$ ipython --no-banner

In [1]: import numpy as np

In [2]: import numpy.linalg as la

In [3]: np.set_printoptions(precision=2, suppress=True, linewidth=120)

In [4]: J = np.loadtxt("case1.csv", delimiter=",")

In [5]: J
Out[5]: 
array([[1.  , 0.  , 0.  , 0.  , 0.  ],
       [0.  , 0.5 , 0.5 , 0.  , 0.  ],
       [0.  , 0.5 , 0.5 , 0.  , 0.  ],
       [0.  , 0.33, 0.33, 0.33, 0.  ],
       [0.  , 0.33, 0.  , 0.  , 0.67]])

In [6]: # row 2 repeats row 1

In [7]: r0, g = J[4], J[0]

In [8]: round(r0 @ r0, 2)
Out[8]: np.float64(0.56)

In [9]: pr = (r0 @ g) / (r0 @ r0) * r0

In [10]: g - pr
Out[10]: array([1., 0., 0., 0., 0.])

In [11]: round(float(la.norm(r0 + g) ** 2 + la.norm(r0 - g) ** 2), 2)
Out[11]: 3.11

In [12]: U, sv, Vt = la.svd(J)

In [13]: sv.round(2) + 0
Out[13]: array([1.15, 1.  , 0.68, 0.3 , 0.  ])

In [14]: out = U[:, :4] @ np.diag(sv[:4]) @ Vt[:4]

In [15]: out.round(2) + 0
Out[15]: 
array([[1.  , 0.  , 0.  , 0.  , 0.  ],
       [0.  , 0.5 , 0.5 , 0.  , 0.  ],
       [0.  , 0.5 , 0.5 , 0.  , 0.  ],
       [0.  , 0.33, 0.33, 0.33, 0.  ],
       [0.  , 0.33, 0.  , 0.  , 0.67]])

In [16]: round(la.norm(J - out, 2), 2), round(sv[4], 2)
Out[16]: (np.float64(0.0), np.float64(0.0))

In [17]: np.round(la.norm(J - out) / la.norm(J), 2)
Out[17]: np.float64(0.0)

In [18]: la.matrix_rank(J, rtol=0.05)
Out[18]: np.int64(4)

In [19]: U, sv, Vt = la.svd(J)

In [20]: evecs = Vt[:(sv > 1e-8).sum()]

In [21]: rng = np.random.default_rng(795615)

In [22]: vec = J[4] + 5 * J[3] + rng.integers(2) * np.eye(5)[3]

In [23]: vec
Out[23]: array([0.  , 2.  , 1.67, 1.67, 0.67])

In [24]: np.round(evecs.T @ evecs, 2) + 0
Out[24]: 
array([[ 1.  ,  0.  ,  0.  ,  0.  ,  0.  ],
       [ 0.  ,  0.56,  0.44,  0.  ,  0.22],
       [ 0.  ,  0.44,  0.56,  0.  , -0.22],
       [ 0.  ,  0.  ,  0.  ,  1.  ,  0.  ],
       [ 0.  ,  0.22, -0.22,  0.  ,  0.89]])

In [25]: la.matrix_rank(np.vstack([J, vec]))
Out[25]: np.int64(4)

In [26]: np.diag(evecs.T @ evecs)
Out[26]: array([1.  , 0.56, 0.56, 1.  , 0.89])
